In [1]: import numpy as np

In [2]: np.set_printoptions(precision=2, suppress=True, linewidth=140)

In [3]: A = np.load("arr.npy")

In [4]: A
Out[4]: 
array([[0, 2, 2],
       [7, 4, 1],
       [2, 2, 8],
       [2, 4, 8],
       [8, 7, 8]])

In [5]: B = np.array([[-2, 1, 1], [-1, 0, 0], [1, -2, 2]])

In [6]: B.T @ A.T
Out[6]: 
array([[  0, -17,   2,   0, -15],
       [ -4,   5, -14, -14,  -8],
       [  4,   9,  18,  18,  24]])

In [7]: np.linalg.matrix_rank(np.vstack([A, B.T]))
Out[7]: np.int64(3)

In [8]: vec = np.array([1, 0, -1])

In [9]: A @ np.eye(3)[0]
Out[9]: array([0., 7., 2., 2., 8.])

In [10]: A @ vec
Out[10]: array([-2,  6, -6, -6,  0])

In [11]: (A * vec).sum(axis=1)
Out[11]: array([-2,  6, -6, -6,  0])

In [12]: A @ (2 * vec)
Out[12]: array([ -4,  12, -12, -12,   0])

In [13]: vec = np.array([0, 4, 0])

In [14]: target = A @ vec

In [15]: np.round(np.linalg.lstsq(A, target)[0], 2) + 0
Out[15]: array([0., 4., 0.])

In [16]: np.round(np.linalg.solve(A.T @ A, A.T @ target), 2) + 0
Out[16]: array([0., 4., 0.])

In [17]: rng = np.random.default_rng(39)

In [18]: target = target + 0.05 * rng.normal(size=5)

In [19]: target
Out[19]: array([ 8.  , 16.01,  8.01, 15.96, 27.94])

In [20]: beta, *_ = np.linalg.lstsq(A, target)

In [21]: np.round(np.linalg.norm(target - A @ beta), 2)
Out[21]: np.float64(0.05)

In [22]: np.round(A.T @ (target - A @ beta), 2) + 0
Out[22]: array([0., 0., 0.])

In [23]: mat = np.loadtxt("test19.csv", delimiter=",")

In [24]: mat
Out[24]: 
array([[-7.69,  7.69,  3.87],
       [-5.07, 10.11,  5.52],
       [-5.23,  1.4 ,  3.22],
       [-5.07,  1.65,  2.78],
       [-7.02, 10.29,  3.8 ],
       [-4.3 ,  0.53,  2.98],
       [-4.59, 11.37,  4.23],
       [-5.21,  0.62,  2.74],
       [-2.96, -1.58,  3.9 ],
       [-7.26,  9.52,  5.5 ],
       [-7.95,  0.03,  1.62],
       [-4.9 , -0.28,  5.4 ],
       [-6.02,  0.28,  3.1 ],
       [-6.48,  9.02,  6.21],
       [-4.34,  1.73,  3.75],
       [-4.74,  2.76,  2.14],
       [-5.39,  1.49,  2.33],
       [-5.91,  8.62,  4.8 ],
       [-8.72, 11.89,  4.17],
       [-5.31, 11.3 ,  3.98],
       [-7.14, 10.12,  5.57],
       [-6.35, -0.19,  3.42],
       [-7.2 ,  8.48,  5.08],
       [-7.73,  8.99,  4.77],
       [-4.96,  1.61,  3.99],
       [-5.06, -1.3 ,  4.01],
       [-6.67,  1.7 ,  2.74],
       [-5.96, -0.85,  4.48],
       [-4.15,  0.  ,  2.44],
       [-5.67,  8.97,  2.49],
       [-5.23, 10.43,  5.15],
       [-6.68,  2.17,  2.  ],
       [-7.12, 10.35,  5.29],
       [-6.18, 10.  ,  4.53]])

In [25]: B = np.c_[A[:, :2] @ np.array([[5, 2], [4, 5]]), np.array([2, 1, 1, 0, 1])]

In [26]: B
Out[26]: 
array([[ 8, 10,  2],
       [51, 34,  1],
       [18, 14,  1],
       [26, 24,  0],
       [68, 51,  1]])

In [27]: np.linalg.matrix_rank(np.c_[A, B])
Out[27]: np.int64(4)

In [28]: np.linalg.norm(np.linalg.qr(A)[0].T @ B, axis=0) ** 2 / ((B ** 2).sum(axis=0) + 1e-12)
Out[28]: array([1.  , 1.  , 0.49])

In [29]: np.round(np.linalg.lstsq(A, B[:, 0])[0], 2) + 0
Out[29]: array([5., 4., 0.])

In [30]: cen = mat - mat.mean(axis=0)

In [31]: Uu, s, vt = np.linalg.svd(cen, full_matrices=False)

In [32]: (np.sign(Uu[:, 0]) == np.sign(Uu[0, 0])).astype(int)
Out[32]: array([1, 1, 0, 0, 1, 0, 1, 0, 0, 1, 0, 0, 0, 1, 0, 0, 0, 1, 1, 1, 1, 0, 1, 1, 0, 0, 0, 0, 0, 1, 1, 0, 1, 1])

In [33]: np.linalg.matrix_rank(cen)
Out[33]: np.int64(3)

In [34]: np.searchsorted(np.cumsum(s ** 2) / (s ** 2).sum(), 0.9) + 1
Out[34]: np.int64(1)

In [35]: round(float((s ** 2).sum() ** 2 / (s ** 4).sum()), 2)
Out[35]: 1.19

In [36]: np.round(cen.mean(axis=0), 2) + 0
Out[36]: array([0., 0., 0.])

In [37]: np.abs(Uu[:, 0]).argmax()
Out[37]: np.int64(18)

In [38]: s
Out[38]: array([28.02,  6.63,  5.5 ])

In [39]: vt[0] * np.sign(vt[0, np.abs(vt[0]).argmax()])
Out[39]: array([-0.13,  0.98,  0.14])

In [40]: Uu, s, vt = np.linalg.svd(mat, full_matrices=False)

In [41]: s / s[0]
Out[41]: array([1.  , 0.34, 0.11])

In [42]: np.abs(Uu[:, 0]).round(6).argmax()
Out[42]: np.int64(18)

In [43]: np.round(Uu.T @ Uu, 2) + 0
Out[43]: 
array([[1., 0., 0.],
       [0., 1., 0.],
       [0., 0., 1.]])

In [44]: np.round(Uu.T @ mat @ vt.T, 2) + 0
Out[44]: 
array([[54.82,  0.  ,  0.  ],
       [ 0.  , 18.63,  0.  ],
       [ 0.  ,  0.  ,  6.2 ]])

In [45]: cov = np.cov(mat, rowvar=False)

In [46]: cov.shape
Out[46]: (3, 3)

In [47]: np.argsort(-mat.std(axis=0).round(6), kind="stable")
Out[47]: array([1, 0, 2])

In [48]: np.polyfit(mat[:, 1], mat[:, 2], 1)
Out[48]: array([0.14, 3.18])

In [49]: mat.std(axis=0)
Out[49]: array([1.26, 4.72, 1.18])

In [50]: np.median(mat, axis=0)
Out[50]: array([-5.79,  2.46,  3.94])

In [51]: np.corrcoef(mat.T)
Out[51]: 
array([[ 1.  , -0.46, -0.18],
       [-0.46,  1.  ,  0.56],
       [-0.18,  0.56,  1.  ]])

In [52]: data = np.loadtxt("sample4.csv", delimiter=",")

In [53]: data.round(2) + 0
Out[53]: 
array([[ -4.42,  -6.37,  -0.69,  -1.27,  -4.42,  -3.48],
       [ -4.13,  -2.11,  -5.46,  -6.33,  -0.67,  -3.69],
       [ -2.2 ,  -4.45,  -1.44,  -4.24,  -1.35,  -0.09],
       [ -2.15,  -7.46,   2.11,  -0.75,  -3.82,   0.5 ],
       [ -4.84,  -7.12,  -0.08,  -0.25,  -5.33,  -4.04],
       [ -3.18,  -2.77,  -4.05,  -5.88,  -0.59,  -2.  ],
       [ -1.52,  -5.07,  -0.26,  -3.74,  -1.41,   1.14],
       [ -1.84,  -6.49,   1.18,  -1.98,  -2.8 ,   0.85],
       [ -1.76,  -3.85,  -1.85,  -5.09,  -0.54,   0.55],
       [  0.  ,  -0.62,  -4.44,  -9.44,   3.31,   2.94],
       [ -2.53,   0.01,  -6.86,  -9.33,   2.15,  -1.39],
       [ -4.06,  -9.11,   2.75,   1.81,  -6.47,  -2.42],
       [ -5.68,  -7.72,   0.05,   0.73,  -6.38,  -5.34],
       [ -4.68,  -3.05,  -4.73,  -5.04,  -1.83,  -4.46],
       [ -2.37,  -3.19,  -3.03,  -5.66,  -0.4 ,  -0.58],
       [ -7.29,  -4.94,  -4.26,  -1.97,  -5.15,  -8.5 ],
       [ -2.32,  -4.34,  -1.65,  -4.33,  -1.33,  -0.32],
       [ -3.49,  -5.99,  -0.51,  -2.01,  -3.49,  -1.99],
       [ -2.41,  -8.85,   3.55,   0.96,  -5.15,   0.28],
       [ -4.47,  -4.92,  -2.41,  -2.93,  -3.25,  -3.8 ],
       [ -8.29,  -9.15,  -0.02,   3.27,  -9.32,  -9.46],
       [ -2.53,  -3.94,  -2.26,  -4.73,  -1.14,  -0.73],
       [ -5.96,  -6.67,  -1.36,  -0.4 ,  -5.7 ,  -5.98],
       [ -3.64,  -0.13,  -7.44,  -8.8 ,   1.3 ,  -3.21],
       [ -3.4 ,  -8.68,   2.7 ,   1.1 ,  -5.67,  -1.39],
       [ -4.93,  -6.2 ,  -1.22,  -1.29,  -4.62,  -4.35],
       [ -1.8 ,  -4.9 ,  -0.65,  -3.85,  -1.45,   0.65],
       [ -6.16,  -8.78,   0.97,   2.13,  -7.59,  -5.97],
       [ -2.86,  -5.08,  -1.14,  -3.29,  -2.31,  -1.09],
       [ -7.96,  -2.92,  -7.07,  -4.11,  -3.91,  -9.95],
       [ -4.04,   1.1 ,  -9.14, -10.1 ,   2.06,  -4.08],
       [ -2.54,  -7.51,   1.9 ,  -0.56,  -4.12,  -0.15],
       [ -1.43,  -3.  ,  -2.62,  -6.19,   0.38,   0.95]])

In [54]: t = np.radians(90)

In [55]: R = np.eye(6)

In [56]: R[4, 4] = R[0, 0] = np.cos(t)

In [57]: R[4, 0], R[0, 4] = -np.sin(t), np.sin(t)

In [58]: R.round(2) + 0
Out[58]: 
array([[ 0.,  0.,  0.,  0.,  1.,  0.],
       [ 0.,  1.,  0.,  0.,  0.,  0.],
       [ 0.,  0.,  1.,  0.,  0.,  0.],
       [ 0.,  0.,  0.,  1.,  0.,  0.],
       [-1.,  0.,  0.,  0.,  0.,  0.],
       [ 0.,  0.,  0.,  0.,  0.,  1.]])

In [59]: B = data @ R.T

In [60]: np.abs(B - data).max(axis=0)
Out[60]: array([ 6.1 ,  0.  ,  0.  ,  0.  , 17.61,  0.  ])

In [61]: np.allclose(data @ data.T, B @ B.T)
Out[61]: True

In [62]: W2 = data[[6, 27]].astype(float)

In [63]: for _ in range(4):
    ...:     idx = np.linalg.norm(data[:, None] - W2, axis=-1).argmin(axis=1)
    ...:     W2 = np.array([data[idx == j].mean(axis=0) for j in range(2)])
    ...: 

In [64]: idx
Out[64]: array([1, 0, 0, 1, 1, 0, 0, 1, 0, 0, 0, 1, 1, 0, 0, 1, 0, 1, 1, 1, 1, 0, 1, 0, 1, 1, 0, 1, 0, 1, 0, 1, 0])

In [65]: np.bincount(idx)
Out[65]: array([16, 17])

In [66]: np.abs(W2[1] - W2[0]).argmax()
Out[66]: np.int64(3)

In [67]: O, _ = np.linalg.qr(np.array([[0.6, -0.6, 1.4, 0.3, 1.2, 0.0],
    ...:     [1.1, 0.0, 0.3, 1.1, 0.5, 0.0],
    ...:     [0.5, 1.6, 0.0, -0.6, -0.9, -0.1],
    ...:     [0.3, -2.2, 1.1, 0.6, -1.1, -1.8],
    ...:     [-0.1, -1.1, 0.3, -0.6, -0.2, 0.1],
    ...:     [0.4, -1.4, 1.2, 1.1, 0.9, 0.5]]))

In [68]: F = -3 * O

In [69]: F
Out[69]: 
array([[ 1.25, -0.37,  2.03,  0.27,  1.13,  1.35],
       [ 2.29,  0.32, -1.78, -0.18,  0.67,  0.13],
       [ 1.04,  1.61,  0.91,  1.26, -1.41, -0.96],
       [ 0.62, -1.93, -0.28,  0.61, -1.94,  0.82],
       [-0.21, -1.04, -0.3 ,  2.24,  1.24, -1.12],
       [ 0.83, -1.17,  0.84, -1.39, -0.01, -2.08]])

In [70]: Uu, s, vt = np.linalg.svd(data)

In [71]: s.round(2) + 0
Out[71]: array([49.08, 32.64, 18.39,  0.  ,  0.  ,  0.  ])

In [72]: np.argmax(s[:-1] / (s[1:] + 1e-6)) + 1
Out[72]: np.int64(3)

In [73]: B = Uu[:, :3] @ np.diag(s[:3]) @ vt[:3]

In [74]: np.round(np.abs(data - B).max(), 2)
Out[74]: np.float64(0.0)

In [75]: idx = rng.permutation(6)

In [76]: idx
Out[76]: array([5, 3, 0, 2, 4, 1])

In [77]: B = F[idx][:, idx]

In [78]: B
Out[78]: 
array([[-2.08, -1.39,  0.83,  0.84, -0.01, -1.17],
       [ 0.82,  0.61,  0.62, -0.28, -1.94, -1.93],
       [ 1.35,  0.27,  1.25,  2.03,  1.13, -0.37],
       [-0.96,  1.26,  1.04,  0.91, -1.41,  1.61],
       [-1.12,  2.24, -0.21, -0.3 ,  1.24, -1.04],
       [ 0.13, -0.18,  2.29, -1.78,  0.67,  0.32]])

In [79]: T = np.stack([F, -3 * F, F[::-1]])

In [80]: (T @ F.T).shape
Out[80]: (3, 6, 6)

In [81]: np.linalg.matrix_rank(T)
Out[81]: array([6, 6, 6])

In [82]: T.shape
Out[82]: (3, 6, 6)

In [83]: np.linalg.norm(F, axis=0)
Out[83]: array([3., 3., 3., 3., 3., 3.])

In [84]: np.round(F.T @ F, 2) + 0
Out[84]: 
array([[9., 0., 0., 0., 0., 0.],
       [0., 9., 0., 0., 0., 0.],
       [0., 0., 9., 0., 0., 0.],
       [0., 0., 0., 9., 0., 0.],
       [0., 0., 0., 0., 9., 0.],
       [0., 0., 0., 0., 0., 9.]])

In [85]: np.round(F @ F.T, 2) + 0
Out[85]: 
array([[9., 0., 0., 0., 0., 0.],
       [0., 9., 0., 0., 0., 0.],
       [0., 0., 9., 0., 0., 0.],
       [0., 0., 0., 9., 0., 0.],
       [0., 0., 0., 0., 9., 0.],
       [0., 0., 0., 0., 0., 9.]])

In [86]: np.round(np.linalg.pinv(F), 2) + 0
Out[86]: 
array([[ 0.14,  0.25,  0.12,  0.07, -0.02,  0.09],
       [-0.04,  0.04,  0.18, -0.21, -0.12, -0.13],
       [ 0.23, -0.2 ,  0.1 , -0.03, -0.03,  0.09],
       [ 0.03, -0.02,  0.14,  0.07,  0.25, -0.15],
       [ 0.13,  0.07, -0.16, -0.22,  0.14,  0.  ],
       [ 0.15,  0.01, -0.11,  0.09, -0.12, -0.23]])

In [87]: K = np.load("case16.npy")

In [88]: K
Out[88]: 
array([[  8., -15.,  12.,  -6.,  12., -12.,   0.],
       [-15.,  24., -20.,  10., -20.,  20.,   0.],
       [ 12., -20.,  15.,  -8.,  16., -16.,   0.],
       [ -6.,  10.,  -8.,   3.,  -8.,   8.,   0.],
       [ 12., -20.,  16.,  -8.,  15., -16.,   0.],
       [-12.,  20., -16.,   8., -16.,  15.,   0.],
       [  0.,   0.,   0.,   0.,   0.,   0.,  -1.]])

In [89]: Uu, s, vt = np.linalg.svd(K, full_matrices=False)

In [90]: s / s[0]
Out[90]: array([1.  , 0.01, 0.01, 0.01, 0.01, 0.01, 0.01])

In [91]: np.abs(vt[0])
Out[91]: array([0.32, 0.54, 0.43, 0.22, 0.43, 0.43, 0.  ])

In [92]: np.round(Uu.T @ Uu, 2) + 0
Out[92]: 
array([[1., 0., 0., 0., 0., 0., 0.],
       [0., 1., 0., 0., 0., 0., 0.],
       [0., 0., 1., 0., 0., 0., 0.],
       [0., 0., 0., 1., 0., 0., 0.],
       [0., 0., 0., 0., 1., 0., 0.],
       [0., 0., 0., 0., 0., 1., 0.],
       [0., 0., 0., 0., 0., 0., 1.]])

In [93]: np.cumsum(s ** 2) / np.sum(s ** 2)
Out[93]: array([1., 1., 1., 1., 1., 1., 1.])

In [94]: E = np.load("w.npy")

In [95]: E
Out[95]: 
array([[ 0,  1,  2,  0,  2,  3],
       [ 3,  1,  0,  0,  3,  2],
       [ 0,  2,  0,  1,  1,  2],
       [12,  5,  2,  0, 14, 11]])

In [96]: B = E / np.sqrt((E ** 2).mean(axis=1, keepdims=True))

In [97]: E - E.mean(axis=1, keepdims=True)
Out[97]: 
array([[-1.33, -0.33,  0.67, -1.33,  0.67,  1.67],
       [ 1.5 , -0.5 , -1.5 , -1.5 ,  1.5 ,  0.5 ],
       [-1.  ,  1.  , -1.  ,  0.  ,  0.  ,  1.  ],
       [ 4.67, -2.33, -5.33, -7.33,  6.67,  3.67]])

In [98]: np.linalg.matrix_rank(B) == np.linalg.matrix_rank(E)
Out[98]: np.True_

In [99]: np.linalg.norm(B, axis=1)
Out[99]: array([2.45, 2.45, 2.45, 2.45])
